% python3 -q
>>> import numpy as np
>>> np.set_printoptions(precision=2, suppress=True, linewidth=100, legacy="1.25")
>>> tidy = lambda a: np.round(a, 2) + 0
>>> F = np.loadtxt("case13.csv", delimiter=",")
>>> print(F)
[[-0.24  0.96  1.52  0.64]
 [-0.27  1.08  1.71  0.72]
 [ 0.03 -0.12 -0.19 -0.08]
 [-0.12  0.48  0.76  0.32]]
>>> # looks like rank 1
>>> F.reshape(-1, 2)
array([[-0.24,  0.96],
       [ 1.52,  0.64],
       [-0.27,  1.08],
       [ 1.71,  0.72],
       [ 0.03, -0.12],
       [-0.19, -0.08],
       [-0.12,  0.48],
       [ 0.76,  0.32]])
>>> F.reshape(2, -1)
array([[-0.24,  0.96,  1.52,  0.64, -0.27,  1.08,  1.71,  0.72],
       [ 0.03, -0.12, -0.19, -0.08, -0.12,  0.48,  0.76,  0.32]])
>>> F.ravel(order="F")
array([-0.24, -0.27,  0.03, -0.12,  0.96,  1.08, -0.12,  0.48,  1.52,  1.71, -0.19,  0.76,  0.64,
        0.72, -0.08,  0.32])
>>> T = F.reshape(4, 2, -1)
>>> T.sum(axis=1)
array([[ 1.28,  1.6 ],
       [ 1.44,  1.8 ],
       [-0.16, -0.2 ],
       [ 0.64,  0.8 ]])
>>> T.shape
(4, 2, 2)
>>> T[:, 0]
array([[-0.24,  0.96],
       [-0.27,  1.08],
       [ 0.03, -0.12],
       [-0.12,  0.48]])
>>> np.swapaxes(T, 1, 2)[1]
array([[-0.27,  1.71],
       [ 1.08,  0.72]])
>>> T.transpose(1, 0, 2)
array([[[-0.24,  0.96],
        [-0.27,  1.08],
        [ 0.03, -0.12],
        [-0.12,  0.48]],

       [[ 1.52,  0.64],
        [ 1.71,  0.72],
        [-0.19, -0.08],
        [ 0.76,  0.32]]])
>>> np.linalg.matrix_rank(F, rtol=0.1)
1
>>> tidy(np.linalg.norm(F, 2) / np.linalg.norm(F))
1.0
>>> np.kron(np.eye(2, dtype=int), F)
array([[-0.24,  0.96,  1.52,  0.64, -0.  ,  0.  ,  0.  ,  0.  ],
       [-0.27,  1.08,  1.71,  0.72, -0.  ,  0.  ,  0.  ,  0.  ],
       [ 0.03, -0.12, -0.19, -0.08,  0.  , -0.  , -0.  , -0.  ],
       [-0.12,  0.48,  0.76,  0.32, -0.  ,  0.  ,  0.  ,  0.  ],
       [-0.  ,  0.  ,  0.  ,  0.  , -0.24,  0.96,  1.52,  0.64],
       [-0.  ,  0.  ,  0.  ,  0.  , -0.27,  1.08,  1.71,  0.72],
       [ 0.  , -0.  , -0.  , -0.  ,  0.03, -0.12, -0.19, -0.08],
       [-0.  ,  0.  ,  0.  ,  0.  , -0.12,  0.48,  0.76,  0.32]])
>>> tidy(np.linalg.det(F.T))
0.0
>>> tidy(np.linalg.det(2 * F)), tidy(np.linalg.det(F))
(0.0, 0.0)
>>> tidy(np.linalg.det(F[::-1]))
0.0
>>> tidy((F + F.T) / 2)
array([[-0.24,  0.34,  0.78,  0.26],
       [ 0.34,  1.08,  0.8 ,  0.6 ],
       [ 0.78,  0.8 , -0.19,  0.34],
       [ 0.26,  0.6 ,  0.34,  0.32]])
>>> tidy(np.linalg.matrix_power(F, 2))
array([[-0.23,  0.93,  1.47,  0.62],
       [-0.26,  1.05,  1.66,  0.7 ],
       [ 0.03, -0.12, -0.18, -0.08],
       [-0.12,  0.47,  0.74,  0.31]])
>>> tidy((F - F.T) / 2)
array([[ 0.  ,  0.62,  0.74,  0.38],
       [-0.62,  0.  ,  0.92,  0.12],
       [-0.74, -0.92,  0.  , -0.42],
       [-0.38, -0.12,  0.42,  0.  ]])
>>> left, sig, Vh = np.linalg.svd(F)
>>> tidy(sig)
array([3.06, 0.  , 0.  , 0.  ])
>>> np.argmax(sig[:-1] / (sig[1:] + 1e-6)) + 1
1
>>> A2 = left[:, :1] @ np.diag(sig[:1]) @ Vh[:1]
>>> np.linalg.matrix_rank(A2)
1
>>> print(tidy(np.linalg.norm(F - A2, 2)), tidy(sig[1]))
0.0 0.0
>>> tidy(np.abs(F - A2).max())
0.0
>>> m1 = np.loadtxt("test12.csv", delimiter=",")
>>> m1
array([[ -3., -15.,   9.,  12.],
       [  2.,  10.,  -6.,  -8.],
       [ -3., -15.,   9.,  12.]])
>>> tidy(np.linalg.norm(m1) ** 2 / np.linalg.norm(m1, 2) ** 2)
1.0
>>> np.linalg.norm(m1, axis=1).argmax()
0
>>> [round(float(x), 2) for x in np.linalg.svd(m1, compute_uv=False)[:3]]
[33.5, 0.0, 0.0]
>>> tidy(np.linalg.norm(m1, 2) / np.linalg.norm(m1))
1.0
>>> x0 = np.array([-6, 3, 2, -5])
>>> h = np.maximum(m1 @ x0, 0)
>>> print(np.maximum(m1 @ x0, 0) - np.maximum(-m1 @ x0, 0))
[-69.  46. -69.]
>>> print(np.flatnonzero(h > 1e-9))
[1]
>>> np.unique(m1.round(6), axis=0).shape
(2, 4)
>>> print(np.abs(np.diag(np.linalg.qr(m1)[1])) > 1e-9)
[ True False False]
>>> mat = np.loadtxt("data.csv", delimiter=",")
>>> mat
array([[-0.37, -4.34,  0.67],
       [-0.38, -4.29,  0.68],
       [-0.47, -3.89,  0.82],
       [-0.77, -2.51,  1.14],
       [-0.78, -2.48,  1.15],
       [-0.85, -2.11,  1.18],
       [-0.99, -1.28,  1.11],
       [-0.98, -0.78,  0.86],
       [-0.89, -0.52,  0.59],
       [-0.75, -0.37,  0.37],
       [-0.5 , -0.23,  0.15],
       [-0.39, -0.18,  0.09],
       [-0.3 , -0.14,  0.05],
       [ 0.08,  0.04,  0.  ],
       [ 0.1 ,  0.05,  0.  ],
       [ 0.17,  0.09,  0.01],
       [ 0.38,  0.21,  0.07],
       [ 0.59,  0.35,  0.15],
       [ 1.21,  0.84,  0.59],
       [ 1.44,  1.05,  0.81],
       [ 1.53,  1.15,  0.91],
       [ 4.73,  6.05,  6.6 ],
       [ 6.08,  9.  , 10.09],
       [ 6.15,  9.16, 10.29]])
>>> A2 = mat / np.linalg.norm(mat, axis=1, keepdims=True)
>>> cov = A2 @ A2.T
>>> tidy(np.degrees(np.arccos(np.clip(cov[18, 4], -1, 1))))
121.38
>>> print(np.argwhere(np.triu(np.abs(cov) > 0.95, 1)))
[[ 0  1]
 [ 0  2]
 [ 1  2]
 [ 2  3]
 [ 2  4]
 [ 3  4]
 [ 3  5]
 [ 4  5]
 [ 5  6]
 [ 6  7]
 [ 7  8]
 [ 7  9]
 [ 8  9]
 [ 8 10]
 [ 9 10]
 [ 9 11]
 [ 9 12]
 [10 11]
 [10 12]
 [10 13]
 [10 14]
 [11 12]
 [11 13]
 [11 14]
 [11 15]
 [12 13]
 [12 14]
 [12 15]
 [12 16]
 [13 14]
 [13 15]
 [13 16]
 [13 17]
 [14 15]
 [14 16]
 [14 17]
 [15 16]
 [15 17]
 [16 17]
 [16 18]
 [16 19]
 [16 20]
 [17 18]
 [17 19]
 [17 20]
 [18 19]
 [18 20]
 [19 20]
 [21 22]
 [21 23]
 [22 23]]
>>> P = mat @ np.linalg.solve(mat.T @ mat, mat.T)
>>> tidy(np.trace(P))
3.0
>>> print(np.linalg.matrix_rank(np.eye(24) - P))
21
>>> np.allclose(P @ P, P)
True
>>> tidy(np.diag(P))
array([0.3 , 0.29, 0.22, 0.12, 0.12, 0.12, 0.15, 0.14, 0.11, 0.07, 0.03, 0.02, 0.01, 0.  , 0.  ,
       0.  , 0.01, 0.02, 0.07, 0.09, 0.09, 0.22, 0.4 , 0.42])
>>> tidy(mat[10] @ mat[9])
0.52
>>> print(tidy(np.linalg.norm(mat[10] - mat[9])))
0.36
>>> np.linalg.norm(mat, axis=1).argmax()
23
>>> tidy(np.linalg.norm(mat) ** 2 / np.linalg.norm(mat, 2) ** 2)
1.12
>>> tidy(np.linalg.norm(mat, "nuc"))
34.55
>>> rng = np.random.default_rng(1835)
>>> W0 = np.eye(4, dtype=int)[rng.permutation(4)] * np.array([2, -1, 2, 2])
>>> print(W0)
[[ 0  0  0  2]
 [ 0 -1  0  0]
 [ 0  0  2  0]
 [ 2  0  0  0]]
>>> q, evecs = np.linalg.qr(W0[:, :3])[0], np.linalg.qr(W0[:, 3:])[0]
>>> sig = np.linalg.svd(q.T @ evecs, compute_uv=False)
>>> tidy(np.linalg.norm(q @ q.T - evecs @ evecs.T, 2))
1.0
>>> sig
array([0.])
>>> labels = rng.permutation(4)
>>> A2 = W0[:, labels] * rng.choice([-1, 1], 4)
>>> print(A2)
[[-2  0  0  0]
 [ 0  0  0 -1]
 [ 0 -2  0  0]
 [ 0  0 -2  0]]
>>> left, _, Vh = np.linalg.svd(W0.T @ A2)
>>> left @ Vh
array([[ 0.,  0., -1.,  0.],
       [ 0.,  0.,  0.,  1.],
       [ 0., -1.,  0.,  0.],
       [-1.,  0.,  0.,  0.]])
>>> tidy(np.linalg.lstsq(W0, A2)[0])
array([[ 0.,  0., -1.,  0.],
       [ 0.,  0.,  0.,  1.],
       [ 0., -1.,  0.,  0.],
       [-1.,  0.,  0.,  0.]])
>>> W0.ravel(order="F")
array([ 0,  0,  0,  2,  0, -1,  0,  0,  0,  0,  2,  0,  2,  0,  0,  0])
>>> W0.reshape(2, -1)
array([[ 0,  0,  0,  2,  0, -1,  0,  0],
       [ 0,  0,  2,  0,  2,  0,  0,  0]])
>>> T = W0.reshape(4, 2, -1)
>>> np.einsum("ihd,jhd->hij", T, T).shape
(2, 4, 4)
>>> np.einsum("ihd,ihd->ih", T, T)
array([[0, 4],
       [1, 0],
       [0, 4],
       [4, 0]])
>>> T.transpose(1, 0, 2)
array([[[ 0,  0],
        [ 0, -1],
        [ 0,  0],
        [ 2,  0]],

       [[ 0,  2],
        [ 0,  0],
        [ 2,  0],
        [ 0,  0]]])
>>> np.swapaxes(T, 1, 2)[3]
array([[2, 0],
       [0, 0]])
>>> print(tidy(np.linalg.svd(W0, compute_uv=False)))
[2. 2. 2. 1.]
>>> tidy(np.linalg.pinv(W0))
array([[ 0. ,  0. ,  0. ,  0.5],
       [ 0. , -1. ,  0. ,  0. ],
       [ 0. ,  0. ,  0.5,  0. ],
       [ 0.5,  0. ,  0. ,  0. ]])
>>> P = np.triu(np.array([[-1, 3, -3, 3], [3, -3, -3, 1], [-3, -1, -3, 3], [0, -3, -3, 1]]), 1) + np.eye(4)
>>> A2 = P @ W0 @ np.linalg.inv(P)
>>> A2
array([[  6., -21., -51., 158.],
       [  2.,  -7., -21.,  64.],
       [  6., -18., -34., 102.],
       [  2.,  -6., -12.,  36.]])
>>> print(np.linalg.matrix_rank(A2))
4
>>> X = np.array([[1, 0, 0, 0], [0, 1, 0, 0], [0, 0, 1, 0], [0, 0, 0, 1]])
>>> f = np.array([1, 2, 1, 0])
>>> A2 = X + np.outer(f, np.eye(4)[2])
>>> A2
array([[1., 0., 1., 0.],
       [0., 1., 2., 0.],
       [0., 0., 2., 0.],
       [0., 0., 0., 1.]])
>>> def softmax(z):
...     e = np.exp(z - z.max(axis=-1, keepdims=True))
...     return e / e.sum(axis=-1, keepdims=True)
... 
>>> softmax(X).sum(axis=1)
array([1., 1., 1., 1.])
>>> tidy(softmax(X[1] + 4))
array([0.17, 0.48, 0.17, 0.17])
>>> scores = X @ X.T / np.sqrt(4)
>>> print(tidy(softmax(scores + np.triu(np.full(scores.shape, -np.inf), 1))))
[[1.   0.   0.   0.  ]
 [0.38 0.62 0.   0.  ]
 [0.27 0.27 0.45 0.  ]
 [0.22 0.22 0.22 0.35]]
>>> tidy(softmax(scores)[1] @ X)
array([0.22, 0.35, 0.22, 0.22])
>>> print(softmax(scores).round(6).argmax(axis=1))
[0 1 2 3]
>>> M = np.load("dump.npy")
>>> M
array([[-2,  4,  0,  0,  0,  0],
       [-2,  1,  0,  0,  0,  0],
       [-2,  4,  0,  0,  0,  0],
       [ 0,  0, -2,  4,  0,  0],
       [ 0,  0, -2,  1,  0,  0],
       [ 0,  0, -2,  4,  0,  0],
       [ 0,  0,  0,  0, -2,  4],
       [ 0,  0,  0,  0, -2,  1],
       [ 0,  0,  0,  0, -2,  4]])
>>> # row 2 repeats row 0
>>> x0 = np.array([1, 0, 0, 2, 1, 3])
>>> target = M @ x0
>>> tidy(np.linalg.lstsq(M, target)[0])
array([1., 0., 0., 2., 1., 3.])
>>> target
array([-2, -2, -2,  8,  2,  8, 10,  1, 10])
>>> tidy(np.linalg.pinv(M) @ M)
array([[1., 0., 0., 0., 0., 0.],
       [0., 1., 0., 0., 0., 0.],
       [0., 0., 1., 0., 0., 0.],
       [0., 0., 0., 1., 0., 0.],
       [0., 0., 0., 0., 1., 0.],
       [0., 0., 0., 0., 0., 1.]])
>>> target = target + 0.1 * rng.normal(size=9)
>>> tidy(target)
array([-2.  , -1.99, -1.99,  7.9 ,  1.81,  8.02,  9.91,  0.89,  9.81])
>>> beta, *_ = np.linalg.lstsq(M, target)
>>> beta.round()
array([ 1., -0.,  0.,  2.,  1.,  3.])
>>> tidy(M.T @ (target - M @ beta))
array([0., 0., 0., 0., 0., 0.])
>>> [round(float(np.linalg.norm(np.linalg.solve(M.T @ M + lam * np.eye(6), M.T @ target))), 2) for lam in (0, 1, 10, 100)]
[3.91, 3.19, 2.26, 0.83]
>>> tidy(np.linalg.norm(target - M @ beta))
0.11
